$ python3 -q
>>> import numpy as np
>>> import numpy.linalg as la
>>> np.set_printoptions(precision=1, suppress=True, linewidth=200)
>>> def tidy(a):
...     return np.round(a, 1) + 0
... 
>>> C = 10 * np.array([[0.3, -0.1, -1.9, -1.5, -1.7, 0.2, 2.5, -1.9],
...     [0.0, -1.1, -1.3, -1.3, -0.2, -1.0, 1.0, 1.6],
...     [0.8, -0.7, 0.5, -1.0, 0.2, -0.1, -0.7, -0.2]])
>>> rng = np.random.default_rng(21538)
>>> z = rng.integers(0, 3, 48)
>>> data = C[z] + rng.normal(size=(48, 8))
>>> tidy(data)
array([[  7.6,  -7.8,   3.5,  -9.9,   1.7,  -1.6,  -6. ,   0.4],
       [ -1. , -11.8, -12.2, -14.3,  -1.4, -10.3,  11.4,  13.5],
       [  8.6,  -8. ,   6.8, -10.8,   1.5,  -1.1,  -6.6,  -0.8],
       [  1.5,  -1.2, -21. , -14.5, -17.5,   3. ,  26.1, -19.7],
       [ -1.6, -12.5, -12.7, -14.3,  -4. , -10.1,   9.4,  14.8],
       [  7.3,  -6. ,   6.6, -11.3,   3.5,  -0.1,  -8.1,  -2.6],
       [  2.5,  -0.6, -18.6, -16.2, -15.9,   2.4,  26. , -18.8],
       [  0.4, -12.1, -12.7, -12.7,  -1.1,  -9.5,   9.9,  16.1],
       [  2.8,  -2.5, -17.1, -11.8, -16.5,   0.8,  25.6, -20. ],
       [  1.4,  -0.8, -18.3, -15.9, -15.6,   3.5,  25.2, -19. ],
       [ -2. ,  -9.2, -13.6, -13. ,  -1.2,  -9.9,   9.7,  15.2],
       [ -0.9, -12. , -13.8, -12.2,  -1.2, -10.3,   9.9,  17.9],
       [  7.1,  -6.9,   4.3,  -8.3,   0.3,   0.3,  -6.8,   0.7],
       [  8.8,  -6.9,   6. ,  -9.9,   0.5,  -0.4,  -5.9,  -3.9],
       [ -0.2, -10.6, -13.2, -11.7,  -0.8, -10.7,   9.7,  15.7],
       [  1.6,   0.4, -17.9, -15.1, -17.5,   3.3,  26. , -18.6],
       [  3.5,   1.1, -18.5, -13.1, -17.2,   2.4,  26.2, -19.6],
       [  3. ,  -1.1, -18.5, -14.4, -15.7,   1.7,  26.1, -19.1],
       [  0.3, -10.7, -11.2, -12.4,  -1.4, -10. ,  10.7,  14.7],
       [  1.1,  -0.4, -18.6, -15.5, -17.1,   3.1,  23.6, -19.3],
       [  5.6,  -1.2, -18. , -15.6, -16.7,   3.6,  25.9, -19.6],
       [  5.8,  -5.7,   5.1,  -9.9,   0.5,   1.6,  -7.1,  -1.5],
       [  4.8,  -1.7, -19.4, -16.6, -17.3,   1.6,  24.8, -17.9],
       [  7.1,  -8.1,   4.7,  -9.4,   3.3,  -1. ,  -7.6,  -0.6],
       [  7.8,  -8.8,   5.8, -10.5,   2.7,  -3.4,  -9. ,  -2. ],
       [  0.1, -12.3, -13.6, -12.2,  -1.9, -10.6,  10.6,  14.3],
       [  7.4,  -7.8,   5.6, -10.6,   1.9,   0.3,  -7.4,  -0.6],
       [ -0.5, -10.5, -12.2, -12.8,  -2.4,  -9.9,  10.4,  15.5],
       [  8.7,  -7.9,   3.7, -10.8,   1.6,  -1.3,  -6.4,  -2.2],
       [  7.7,  -7.3,   5.6, -10.9,   3.3,  -1.2,  -6.1,  -4.4],
       [  0.6, -13.6, -13.7, -11.6,  -1.4,  -8.9,  10. ,  16.7],
       [  7. ,  -7. ,   4.5, -10.2,   1.4,  -2.6,  -6. ,  -1.5],
       [  3.9,  -1.4, -19.4, -15.2, -16.9,   2.5,  25.4, -19.9],
       [ -0.1, -10.2, -12.3, -12.3,  -2.6,  -9.7,   8.9,  13.7],
       [  4.3,   0.1, -17.4, -13.8, -16.1,   2.6,  24.6, -18.3],
       [  8.9,  -6.1,   6. , -10.2,   2.5,  -1.5,  -6.1,  -2.6],
       [  9.9,  -7.4,   4.3, -10.6,   1.5,  -0.3,  -8.1,  -2.3],
       [  1.9,  -0.4, -19.6, -15.8, -17.6,   0.9,  24.3, -20.8],
       [  4.3,  -1.4, -20.3, -15.4, -16.3,   1.2,  24.3, -19.3],
       [  3.7,  -0.8, -18.1, -14. , -18.2,   2. ,  24.9, -16.7],
       [  3.9,  -1.5, -17.6, -15.7, -19. ,   3.4,  24.2, -18.1],
       [  7. ,  -6.3,   2.6, -10.8,   1.5,  -1.3,  -7.5,  -0.9],
       [ -0.7,  -9.9, -12.7, -10.7,  -2.3, -10.7,   9.5,  16. ],
       [  8.2,  -7.7,   4.2, -10.6,   1.9,   0. ,  -8.4,  -2.6],
       [ -1.5,  -9.9, -11. , -13.9,  -1.5,  -9. ,   9.3,  14.9],
       [  2.9,  -0.7, -18.1, -13.2, -17.9,   1.6,  23.8, -17.2],
       [ -2.2,  -9.7, -13.5, -13.4,  -2.5, -11.6,  11.2,  15.5],
       [  3.5,  -0.4, -20.5, -13.1, -18. ,   2.7,  24.8, -19.4]])
>>> C = data[[42, 5]].astype(float)
>>> for _ in range(6):
...     z = la.norm(data[:, None] - C, axis=-1).argmin(axis=1)
...     C = np.array([data[z == j].mean(axis=0) for j in range(2)])
... 
>>> z
array([1, 0, 1, 0, 0, 1, 0, 0, 0, 0, 0, 0, 1, 1, 0, 0, 0, 0, 0, 0, 0, 1, 0, 1, 1, 0, 1, 0, 1, 1, 0, 1, 0, 0, 0, 1, 1, 0, 0, 0, 0, 1, 0, 1, 0, 0, 0, 0])
>>> np.bincount(z)
array([32, 16])
>>> np.abs(C[1] - C[0]).argmax()
np.int64(6)
